$ ipython --no-banner

In [1]: import numpy as np

In [2]: import numpy.linalg as la

In [3]: np.set_printoptions(precision=2, suppress=True, linewidth=160, floatmode="fixed")

In [4]: M = np.load("test8.npy")

In [5]: M
Out[5]: 
array([[ 2.06, -5.39, -0.67,  4.64, -3.36, -2.98,  3.71,  1.31,  3.02],
       [ 0.06,  6.96,  0.41,  4.43,  4.26,  0.64, -2.34, -0.84,  2.66],
       [-1.08, -1.41,  3.15, -6.82, -4.30, -1.61,  0.46,  4.09,  1.54],
       [-1.80,  1.79, -1.41,  5.89, -0.91, -7.19,  0.07,  0.80,  1.90],
       [ 2.58, -3.84, -2.37, -2.30,  4.68,  6.09, -2.69,  1.03, -0.69],
       [-4.30,  6.29, -1.20,  2.07,  0.36,  0.63, -3.27, -4.73,  1.61],
       [ 6.42, -3.20, -0.37,  5.71,  0.59,  1.76,  3.29,  0.03,  1.20],
       [-4.74, -5.06, -2.91,  1.47,  3.23,  4.71,  0.03, -2.16, -2.01],
       [-2.07,  6.09,  1.39, -3.91,  2.73, -0.62,  1.45, -3.85, -4.09],
       [-3.36, -2.08,  0.51,  2.13,  2.40, -2.37, -6.40,  0.55,  5.18],
       [-0.20, -1.07, -3.91,  2.94, -1.99, -3.66, -2.61, -3.35, -6.29],
       [-3.37,  5.53,  4.53,  2.78, -3.61, -0.24, -3.90,  1.22, -0.15],
       [-2.59,  1.96, -1.96, -0.76,  2.10,  3.08, -1.46, -5.68, -6.06],
       [-1.70, -0.26,  2.72,  8.09,  0.63,  4.84,  0.02,  0.66, -0.06],
       [-6.39, -3.54,  3.32, -3.78,  1.27,  0.45,  2.29, -3.77,  0.14],
       [-2.63,  4.12, -2.30, -0.66, -0.01, -1.80,  3.67, -6.86, -2.56],
       [ 1.20, -1.92, -5.72,  3.37,  1.03, -0.25, -2.93,  6.38, -0.64],
       [-0.09,  6.18,  1.06, -3.17, -2.97, -0.42, -4.32,  3.50,  3.27],
       [ 6.10, -0.51,  1.66,  0.93,  3.46,  1.69, -5.08,  3.94,  1.63],
       [-0.91, -6.49,  1.01,  2.27,  0.00,  1.58,  4.55,  5.03, -1.53],
       [ 1.07,  1.86,  3.20, -6.64, -2.78, -1.61, -3.13, -4.54,  0.56],
       [ 8.31, -0.65,  0.99, -1.83, -0.51, -4.19, -1.90,  1.48, -1.59],
       [-6.05, -1.38, -1.31, -2.09, -3.45,  0.89,  5.07, -3.76, -1.72],
       [-3.97,  1.60,  3.78,  2.92, -0.64,  1.34, -3.16,  0.18,  6.83],
       [-4.11,  6.08,  2.63, -1.51,  0.18, -5.84, -0.75,  0.33, -1.47],
       [ 0.67,  7.33,  2.28,  1.83, -1.30,  5.27,  2.75, -0.37,  0.24],
       [ 0.79, -3.27, -6.32,  1.84, -1.47,  1.64,  2.45, -2.43,  5.34],
       [ 4.84, -0.17, -0.42, -0.81, -4.74, -3.25, -4.13, -1.39, -4.87],
       [-0.05, -3.29, -1.64, -5.33,  3.35,  2.48, -6.06, -1.93, -0.47]])

In [6]: def softmax(z):
   ...:     e = np.exp(z - z.max(axis=-1, keepdims=True))
   ...:     return e / e.sum(axis=-1, keepdims=True)
   ...: 

In [7]: softmax(M).sum(axis=1)
Out[7]: 
array([1.00, 1.00, 1.00, 1.00, 1.00, 1.00, 1.00, 1.00, 1.00, 1.00, 1.00, 1.00, 1.00, 1.00, 1.00, 1.00, 1.00, 1.00, 1.00, 1.00, 1.00, 1.00, 1.00, 1.00, 1.00,
       1.00, 1.00, 1.00, 1.00])

In [8]: np.round(softmax(10 * M[20]), 2) + 0
Out[8]: array([0.00, 0.00, 1.00, 0.00, 0.00, 0.00, 0.00, 0.00, 0.00])

In [9]: att = M @ M.T / np.sqrt(9)

In [10]: softmax(att)[20] @ M
Out[10]: array([ 1.07,  1.86,  3.20, -6.64, -2.78, -1.61, -3.13, -4.54,  0.56])

In [11]: basis = M[[16, 17]].astype(float)

In [12]: for _ in range(6):
    ...:     z = la.norm(M[:, None] - basis, axis=-1).argmin(axis=1)
    ...:     basis = np.array([M[z == j].mean(axis=0) for j in range(2)])
    ...: 

In [13]: z
Out[13]: array([0, 1, 1, 0, 0, 1, 0, 0, 1, 0, 0, 1, 1, 0, 1, 1, 0, 1, 0, 0, 1, 0, 1, 1, 1, 1, 0, 0, 0])

In [14]: basis
Out[14]: 
array([[ 1.30, -2.36, -1.26,  1.93,  0.43,  0.06, -1.18,  0.66,  0.01],
       [-2.49,  3.41,  1.36, -1.09, -0.58,  0.01, -0.47, -1.79,  0.06]])

In [15]: cen = (M - M.mean(axis=0)) / M.std(axis=0)

In [16]: np.argwhere(np.abs(cen) > 2)
Out[16]: 
array([[ 3,  5],
       [10,  8],
       [13,  3],
       [16,  2],
       [16,  7],
       [21,  0],
       [23,  8],
       [26,  2]])

In [17]: cen.std(axis=0)
Out[17]: array([1.00, 1.00, 1.00, 1.00, 1.00, 1.00, 1.00, 1.00, 1.00])

In [18]: beta = la.lstsq(np.delete(cen, 7, axis=1), cen[:, 7])[0]

In [19]: beta
Out[19]: array([ 0.31, -0.30,  0.27,  0.21, -0.06, -0.04, -0.17,  0.22])

In [20]: np.round(1 - np.var(cen[:, 7] - np.delete(cen, 7, axis=1) @ beta), 2)
Out[20]: np.float64(0.39)

In [21]: X = np.load("m.npy")

In [22]: X
Out[22]: 
array([[ 0,  3, -3,  9,  5],
       [ 0,  0, -5, -9,  3],
       [ 0,  0,  0,  5, -7],
       [ 0,  0,  0,  0, -5],
       [ 0,  0,  0,  0,  0]])

In [23]: r = la.matrix_rank(X)

In [24]: r
Out[24]: np.int64(4)

In [25]: ns = la.svd(X)[2][r:].T

In [26]: ns @ ns.T
Out[26]: 
array([[1.00, 0.00, 0.00, 0.00, 0.00],
       [0.00, 0.00, 0.00, 0.00, 0.00],
       [0.00, 0.00, 0.00, 0.00, 0.00],
       [0.00, 0.00, 0.00, 0.00, 0.00],
       [0.00, 0.00, 0.00, 0.00, 0.00]])

In [27]: X @ ns
Out[27]: 
array([[0.00],
       [0.00],
       [0.00],
       [0.00],
       [0.00]])

In [28]: ns[:, 0] / ns[np.abs(ns[:, 0]).round(6).argmax(), 0]
Out[28]: array([ 1.00, -0.00, -0.00, -0.00, -0.00])

In [29]: np.allclose(X @ ns, 0)
Out[29]: True

In [30]: ns.shape
Out[30]: (5, 1)

In [31]: left, sigma, VT = la.svd(X)

In [32]: np.argmax(sigma[:-1] / (sigma[1:] + 1e-6)) + 1
Out[32]: np.int64(4)

In [33]: sigma
Out[33]: array([14.02, 10.83,  4.89,  0.51,  0.00])

In [34]: M2 = left[:, :4] @ np.diag(sigma[:4]) @ VT[:4]

In [35]: round(float(np.abs(X - M2).max()), 2)
Out[35]: 0.0

In [36]: M2.round(2) + 0
Out[36]: 
array([[ 0.00,  3.00, -3.00,  9.00,  5.00],
       [ 0.00,  0.00, -5.00, -9.00,  3.00],
       [ 0.00,  0.00,  0.00,  5.00, -7.00],
       [ 0.00,  0.00,  0.00,  0.00, -5.00],
       [ 0.00,  0.00,  0.00,  0.00,  0.00]])

In [37]: la.matrix_rank(X, rtol=0.05)
Out[37]: np.int64(3)

In [38]: left, sigma, VT = la.svd(X)

In [39]: V = VT[:(sigma > 1e-8).sum()]

In [40]: rng = np.random.default_rng(8)

In [41]: x = X[3] + 3 * X[0] + rng.integers(2) * np.eye(5)[2]

In [42]: x
Out[42]: array([ 0.00,  9.00, -8.00, 27.00, 10.00])

In [43]: round(float(la.norm(x - V.T @ V @ x)), 2)
Out[43]: 0.0

In [44]: np.round(V.T @ V, 2) + 0
Out[44]: 
array([[0.00, 0.00, 0.00, 0.00, 0.00],
       [0.00, 1.00, 0.00, 0.00, 0.00],
       [0.00, 0.00, 1.00, 0.00, 0.00],
       [0.00, 0.00, 0.00, 1.00, 0.00],
       [0.00, 0.00, 0.00, 0.00, 1.00]])

In [45]: m1 = np.loadtxt("w.csv", delimiter=",")

In [46]: m1
Out[46]: 
array([[  8.52,   0.00,   7.52,   0.00,   1.00,   8.37,   5.37,   0.00,   3.00,   8.44],
       [  3.81,   0.00,   2.81,   0.00,   1.00,   5.01,   2.01,   0.00,   3.00,   4.41],
       [  1.76,   0.00,   0.76,   0.00,   1.00,   3.54,   0.54,   0.00,   3.00,   2.65],
       [-16.67,   0.00, -17.67,   0.00,   1.00,  -9.62, -12.62,   0.00,   3.00, -13.15],
       [ -7.95,   0.00,  -8.95,   0.00,   1.00,  -3.39,  -6.39,   0.00,   3.00,  -5.67],
       [ 11.90,   0.00,  10.90,   0.00,   1.00,  10.78,   7.78,   0.00,   3.00,  11.34],
       [ -1.72,   0.00,  -2.72,   0.00,   1.00,   1.06,  -1.94,   0.00,   3.00,  -0.33],
       [-16.04,   0.00, -17.04,   0.00,   1.00,  -9.17, -12.17,   0.00,   3.00, -12.60],
       [-10.49,   0.00, -11.49,   0.00,   1.00,  -5.21,  -8.21,   0.00,   3.00,  -7.85],
       [  4.08,   0.00,   3.08,   0.00,   1.00,   5.20,   2.20,   0.00,   3.00,   4.64],
       [  2.43,   0.00,   1.43,   0.00,   1.00,   4.02,   1.02,   0.00,   3.00,   3.23],
       [ -1.56,   0.00,  -2.56,   0.00,   1.00,   1.17,  -1.83,   0.00,   3.00,  -0.19],
       [ -2.25,   0.00,  -3.25,   0.00,   1.00,   0.68,  -2.32,   0.00,   3.00,  -0.78],
       [ -0.18,   0.00,  -1.18,   0.00,   1.00,   2.16,  -0.84,   0.00,   3.00,   0.99],
       [ -4.12,   0.00,  -5.12,   0.00,   1.00,  -0.65,  -3.65,   0.00,   3.00,  -2.39],
       [  4.47,   0.00,   3.47,   0.00,   1.00,   5.48,   2.48,   0.00,   3.00,   4.97],
       [ -2.48,   0.00,  -3.48,   0.00,   1.00,   0.52,  -2.48,   0.00,   3.00,  -0.98],
       [ 11.07,   0.00,  10.07,   0.00,   1.00,  10.19,   7.19,   0.00,   3.00,  10.63],
       [  1.26,   0.00,   0.26,   0.00,   1.00,   3.19,   0.19,   0.00,   3.00,   2.23],
       [ -0.27,   0.00,  -1.27,   0.00,   1.00,   2.09,  -0.91,   0.00,   3.00,   0.91],
       [  1.83,   0.00,   0.83,   0.00,   1.00,   3.59,   0.59,   0.00,   3.00,   2.71],
       [ -2.88,   0.00,  -3.88,   0.00,   1.00,   0.23,  -2.77,   0.00,   3.00,  -1.32],
       [ -2.00,   0.00,  -3.00,   0.00,   1.00,   0.85,  -2.15,   0.00,   3.00,  -0.58],
       [ -1.96,   0.00,  -2.96,   0.00,   1.00,   0.88,  -2.12,   0.00,   3.00,  -0.54],
       [ -7.10,   0.00,  -8.10,   0.00,   1.00,  -2.78,  -5.78,   0.00,   3.00,  -4.94],
       [ -5.07,   0.00,  -6.07,   0.00,   1.00,  -1.34,  -4.34,   0.00,   3.00,  -3.21],
       [ -7.67,   0.00,  -8.67,   0.00,   1.00,  -3.19,  -6.19,   0.00,   3.00,  -5.43],
       [ -7.41,   0.00,  -8.41,   0.00,   1.00,  -3.01,  -6.01,   0.00,   3.00,  -5.21],
       [ -2.78,   0.00,  -3.78,   0.00,   1.00,   0.30,  -2.70,   0.00,   3.00,  -1.24],
       [  0.75,   0.00,  -0.25,   0.00,   1.00,   2.82,  -0.18,   0.00,   3.00,   1.79],
       [  4.59,   0.00,   3.59,   0.00,   1.00,   5.57,   2.57,   0.00,   3.00,   5.08],
       [  2.47,   0.00,   1.47,   0.00,   1.00,   4.05,   1.05,   0.00,   3.00,   3.26],
       [ -3.36,   0.00,  -4.36,   0.00,   1.00,  -0.12,  -3.12,   0.00,   3.00,  -1.74],
       [ 14.63,   0.00,  13.63,   0.00,   1.00,  12.74,   9.74,   0.00,   3.00,  13.68],
       [ -1.50,   0.00,  -2.50,   0.00,   1.00,   1.21,  -1.79,   0.00,   3.00,  -0.14],
       [-16.11,   0.00, -17.11,   0.00,   1.00,  -9.22, -12.22,   0.00,   3.00, -12.67],
       [ 14.42,   0.00,  13.42,   0.00,   1.00,  12.58,   9.58,   0.00,   3.00,  13.50]])

In [47]: # columns 1 and 3 are equal

In [48]: la.cond(m1) > 100
Out[48]: np.True_
